$ ipython --no-banner

In [1]: import numpy as np

In [2]: import numpy.linalg as la

In [3]: np.set_printoptions(precision=2, suppress=True, linewidth=140)

In [4]: data = np.load("layer5.npy")

In [5]: data
Out[5]: 
array([[ 0.,  0., -2., -1.,  2.,  1.,  2.,  0.],
       [ 0.,  0.,  0., -2.,  2.,  1.,  0., -1.],
       [-2.,  0.,  0.,  0.,  0.,  0.,  0.,  0.],
       [-1., -2.,  0.,  0.,  0.,  0.,  0.,  0.],
       [ 2.,  2.,  0.,  0.,  0.,  0.,  0.,  0.],
       [ 1.,  1.,  0.,  0.,  0.,  0.,  0.,  0.],
       [ 2.,  0.,  0.,  0.,  0.,  0.,  0.,  0.],
       [ 0., -1.,  0.,  0.,  0.,  0.,  0.,  0.]])

In [6]: rank = la.matrix_rank(data)

In [7]: rank
Out[7]: np.int64(4)

In [8]: N = la.svd(data)[2][rank:].T

In [9]: N.shape
Out[9]: (8, 4)

In [10]: [int(la.matrix_rank(data[:, :j + 1])) for j in range(8)]
Out[10]: [1, 2, 3, 4, 4, 4, 4, 4]

In [11]: np.allclose(data @ N, 0)
Out[11]: True

In [12]: r0 = np.array([2, 1, 2, 2, 2, 3, 0, 0]) + 0.5

In [13]: A = np.eye(8) - 2 * np.outer(r0, r0) / (r0 @ r0)

In [14]: A
Out[14]: 
array([[ 0.69, -0.19, -0.31, -0.31, -0.31, -0.44, -0.06, -0.06],
       [-0.19,  0.89, -0.19, -0.19, -0.19, -0.26, -0.04, -0.04],
       [-0.31, -0.19,  0.69, -0.31, -0.31, -0.44, -0.06, -0.06],
       [-0.31, -0.19, -0.31,  0.69, -0.31, -0.44, -0.06, -0.06],
       [-0.31, -0.19, -0.31, -0.31,  0.69, -0.44, -0.06, -0.06],
       [-0.44, -0.26, -0.44, -0.44, -0.44,  0.39, -0.09, -0.09],
       [-0.06, -0.04, -0.06, -0.06, -0.06, -0.09,  0.99, -0.01],
       [-0.06, -0.04, -0.06, -0.06, -0.06, -0.09, -0.01,  0.99]])

In [15]: rng = np.random.default_rng(464)

In [16]: idx = rng.permutation(8)

In [17]: idx
Out[17]: array([2, 0, 4, 7, 6, 1, 3, 5])

In [18]: other = A[idx][:, idx]

In [19]: np.sort(np.abs(la.eigvals(other)))
Out[19]: array([1., 1., 1., 1., 1., 1., 1., 1.])

In [20]: O, R = la.qr(A)

In [21]: np.allclose(R.T @ R, A.T @ A)
Out[21]: True

In [22]: O
Out[22]: 
array([[-0.69,  0.19,  0.31,  0.31,  0.31, -0.44,  0.06, -0.06],
       [ 0.19, -0.89,  0.19,  0.19,  0.19, -0.26,  0.04, -0.04],
       [ 0.31,  0.19, -0.69,  0.31,  0.31, -0.44,  0.06, -0.06],
       [ 0.31,  0.19,  0.31, -0.69,  0.31, -0.44,  0.06, -0.06],
       [ 0.31,  0.19,  0.31,  0.31, -0.69, -0.44,  0.06, -0.06],
       [ 0.44,  0.26,  0.44,  0.44,  0.44,  0.39,  0.09, -0.09],
       [ 0.06,  0.04,  0.06,  0.06,  0.06, -0.09, -0.99, -0.01],
       [ 0.06,  0.04,  0.06,  0.06,  0.06, -0.09,  0.01,  0.99]])

In [23]: np.round(O.T @ O, 2) + 0
Out[23]: 
array([[1., 0., 0., 0., 0., 0., 0., 0.],
       [0., 1., 0., 0., 0., 0., 0., 0.],
       [0., 0., 1., 0., 0., 0., 0., 0.],
       [0., 0., 0., 1., 0., 0., 0., 0.],
       [0., 0., 0., 0., 1., 0., 0., 0.],
       [0., 0., 0., 0., 0., 1., 0., 0.],
       [0., 0., 0., 0., 0., 0., 1., 0.],
       [0., 0., 0., 0., 0., 0., 0., 1.]])

In [24]: abs(R[0, 0]), round(la.norm(A[:, 0]), 2)
Out[24]: (np.float64(1.0), np.float64(1.0))

In [25]: O @ R
Out[25]: 
array([[ 0.69, -0.19, -0.31, -0.31, -0.31, -0.44, -0.06, -0.06],
       [-0.19,  0.89, -0.19, -0.19, -0.19, -0.26, -0.04, -0.04],
       [-0.31, -0.19,  0.69, -0.31, -0.31, -0.44, -0.06, -0.06],
       [-0.31, -0.19, -0.31,  0.69, -0.31, -0.44, -0.06, -0.06],
       [-0.31, -0.19, -0.31, -0.31,  0.69, -0.44, -0.06, -0.06],
       [-0.44, -0.26, -0.44, -0.44, -0.44,  0.39, -0.09, -0.09],
       [-0.06, -0.04, -0.06, -0.06, -0.06, -0.09,  0.99, -0.01],
       [-0.06, -0.04, -0.06, -0.06, -0.06, -0.09, -0.01,  0.99]])

In [26]: round(float(np.trace(O @ O.T)), 2)
Out[26]: 8.0
